$ ipython --no-banner

In [1]: import numpy as np

In [2]: import numpy.linalg as la

In [3]: np.set_printoptions(precision=2, suppress=True, linewidth=120)

In [4]: def tidy(a):
   ...:     return np.round(a, 2) + 0
   ...: 

In [5]: q, _ = la.qr(np.array([[-1.2, 0.6, 0.8, 0.0],
   ...:     [-1.5, -0.2, 0.6, 1.3],
   ...:     [0.3, -1.0, 0.8, 1.2],
   ...:     [0.8, -0.8, 1.3, -0.3],
   ...:     [2.1, -1.8, 0.5, 0.6]]))

In [6]: data = q @ q.T

In [7]: print(tidy(data))
[[ 0.69 -0.06  0.27  0.17 -0.32]
 [-0.06  0.99  0.05  0.03 -0.06]
 [ 0.27  0.05  0.76 -0.15  0.29]
 [ 0.17  0.03 -0.15  0.9   0.18]
 [-0.32 -0.06  0.29  0.18  0.66]]

In [8]: vec = np.array([0, -2, 0, -2, 1])

In [9]: print(tidy(data @ vec))
[-0.55 -2.11  0.49 -1.69  0.42]

In [10]: print(tidy(la.eigvalsh(2 * data - np.eye(5))))
[-1.  1.  1.  1.  1.]

In [11]: print(np.argsort(-la.norm(data, axis=0).round(6), kind="stable")[:3])
[1 3 2]

In [12]: print(la.matrix_rank(data, rtol=0.1))
4

In [13]: print([round(float(x), 2) for x in la.svd(data, compute_uv=False)[:3]])
[1.0, 1.0, 1.0]

In [14]: print(tidy(la.norm(data, 2) / la.norm(data)))
0.5

In [15]: def softmax(z):
    ...:     e = np.exp(z - z.max(axis=-1, keepdims=True))
    ...:     return e / e.sum(axis=-1, keepdims=True)
    ...: 

In [16]: print(tidy(softmax(data[2])))
[0.2  0.16 0.32 0.13 0.2 ]

In [17]: print(softmax(data).sum(axis=1))
[1. 1. 1. 1. 1.]

In [18]: S = data @ data.T / np.sqrt(5)

In [19]: print(tidy(softmax(S)))
[[0.25 0.18 0.21 0.2  0.16]
 [0.18 0.28 0.18 0.18 0.18]
 [0.2  0.18 0.25 0.17 0.2 ]
 [0.19 0.18 0.17 0.27 0.19]
 [0.16 0.18 0.21 0.2  0.25]]

In [20]: print(softmax(S).round(6).argmax(axis=1))
[0 1 2 3 4]

In [21]: W0 = np.load("sample2.npy")

In [22]: print(W0)
[[-3 -2  1 -1  0 -3 -1  1  2]
 [ 0 -1 -1  1 -3  2  1 -2 -1]
 [ 0  0  0 -1 -3 -3 -2  1 -3]
 [ 0  0  0  3 -2 -3 -3 -2  0]
 [ 0  0  0  0 -2  2  3 -2  1]
 [ 0  0  0  0  0  2  2  0 -1]
 [ 0  0  0  0  0  0  2 -2  2]
 [ 0  0  0  0  0  0  0 -3 -2]
 [ 0  0  0  0  0  0  0  0  0]]

In [23]: rng = np.random.default_rng(58)

In [24]: idx = rng.permutation(9)

In [25]: print(idx)
[6 0 2 3 5 4 7 8 1]

In [26]: B = W0[idx][:, idx]

In [27]: print(np.diag(B))
[ 2 -3  0  3  2 -2 -3  0 -1]

In [28]: print(B)
[[ 2  0  0  0  0  0 -2  2  0]
 [-1 -3  1 -1 -3  0  1  2 -2]
 [-2  0  0 -1 -3 -3  1 -3  0]
 [-3  0  0  3 -3 -2 -2  0  0]
 [ 2  0  0  0  2  0  0 -1  0]
 [ 3  0  0  0  2 -2 -2  1  0]
 [ 0  0  0  0  0  0 -3 -2  0]
 [ 0  0  0  0  0  0  0  0  0]
 [ 1  0 -1  1  2 -3 -2 -1 -1]]

In [29]: print(tidy(np.sort(np.abs(la.eigvals(B)))))
[0. 0. 1. 2. 2. 2. 3. 3. 3.]

In [30]: J = np.load("layer6.npy")

In [31]: print(J)
[[-2 -2  1  0  1 -2 -1]
 [-1  0  0  2  1  0 -2]
 [-1  0 -2  1  1 -2  2]
 [-2  0  1  1 -1  0  1]
 [ 2  2 -1  1  1  0 -2]
 [ 0  2  0  1  0  2  2]
 [-2 -2  1 -1 -2  0 -1]]

In [32]: blk = np.stack([J, -2 * J, J[::-1]])

In [33]: print(tidy(la.norm(blk, axis=(1, 2))))
[ 9.54 19.08  9.54]

In [34]: print((blk @ J.T).shape)
(3, 7, 7)

In [35]: print(blk.sum(axis=0))
[[ 0  0  0 -1 -3  2  0]
 [ 1  2  0 -1 -1  2  4]
 [ 3  2  1  0  0  2 -4]
 [ 0  0  0  0  0  0  0]
 [-3 -2 -1  0  0 -2  4]
 [-1 -2  0  1  1 -2 -4]
 [ 0  0  0  1  3 -2  0]]

In [36]: print(np.einsum("bij,cij->bc", blk, blk))
[[  91 -182   16]
 [-182  364  -32]
 [  16  -32   91]]

In [37]: print(la.matrix_rank(blk))
[7 7 7]

In [38]: print(tidy(la.matrix_power(data, 3)))
[[ 0.69 -0.06  0.27  0.17 -0.32]
 [-0.06  0.99  0.05  0.03 -0.06]
 [ 0.27  0.05  0.76 -0.15  0.29]
 [ 0.17  0.03 -0.15  0.9   0.18]
 [-0.32 -0.06  0.29  0.18  0.66]]

In [39]: print(tidy((data + data.T) / 2))
[[ 0.69 -0.06  0.27  0.17 -0.32]
 [-0.06  0.99  0.05  0.03 -0.06]
 [ 0.27  0.05  0.76 -0.15  0.29]
 [ 0.17  0.03 -0.15  0.9   0.18]
 [-0.32 -0.06  0.29  0.18  0.66]]

In [40]: print(tidy(np.sort(np.abs(la.eigvals(data)))))
[0. 1. 1. 1. 1.]

In [41]: print(np.allclose(data, data.T))
True
